% ipython --no-banner

In [1]: import numpy as np

In [2]: from numpy import linalg as LA

In [3]: np.set_printoptions(precision=3, suppress=True, linewidth=200, floatmode="fixed")

In [4]: rd = lambda a: np.round(a, 3) + 0

In [5]: K = np.loadtxt("data.csv", delimiter=",")

In [6]: K
Out[6]: 
array([[-14.000,  -1.000,  -2.000,   2.000,   2.000,  -3.000,  -2.000,  -1.000],
       [  0.000,  13.000,  -2.000,   0.000,   1.000,   1.000,  -2.000,  -2.000],
       [  0.000,  -2.000,   8.000,   3.000,   3.000,   1.000,   3.000,  -1.000],
       [ -1.000,  -1.000,   1.000,  15.000,   0.000,  -3.000,   0.000,  -1.000],
       [  3.000,   0.000,   2.000,  -1.000,   3.000,  -2.000,   2.000,   2.000],
       [  1.000,  -3.000,   0.000,   0.000,  -2.000,  -3.000,   3.000,  -3.000],
       [  2.000,  -2.000,  -2.000,  -3.000,  -2.000,   1.000,   1.000,  -2.000],
       [  2.000,  -2.000,   1.000,   2.000,   3.000,  -3.000,   3.000,   0.000]])

In [7]: x = np.array([3, 0, 0, 3, 0, -1, -2, -1])

In [8]: a = np.maximum(K @ x, 0)

In [9]: K * (a > 1e-9)[:, None]
Out[9]: 
array([[-0.000, -0.000, -0.000,  0.000,  0.000, -0.000, -0.000, -0.000],
       [ 0.000, 13.000, -2.000,  0.000,  1.000,  1.000, -2.000, -2.000],
       [ 0.000, -2.000,  8.000,  3.000,  3.000,  1.000,  3.000, -1.000],
       [-1.000, -1.000,  1.000, 15.000,  0.000, -3.000,  0.000, -1.000],
       [ 3.000,  0.000,  2.000, -1.000,  3.000, -2.000,  2.000,  2.000],
       [ 1.000, -3.000,  0.000,  0.000, -2.000, -3.000,  3.000, -3.000],
       [ 0.000, -0.000, -0.000, -0.000, -0.000,  0.000,  0.000, -0.000],
       [ 2.000, -2.000,  1.000,  2.000,  3.000, -3.000,  3.000,  0.000]])

In [10]: K.T @ a
Out[10]: array([ -19.000,  -14.000,   73.000,  715.000,   41.000, -170.000,   39.000,  -64.000])

In [11]: rd(np.tanh(K @ x))
Out[11]: array([-1.000,  1.000,  0.995,  1.000,  0.964,  0.995, -0.999,  1.000])
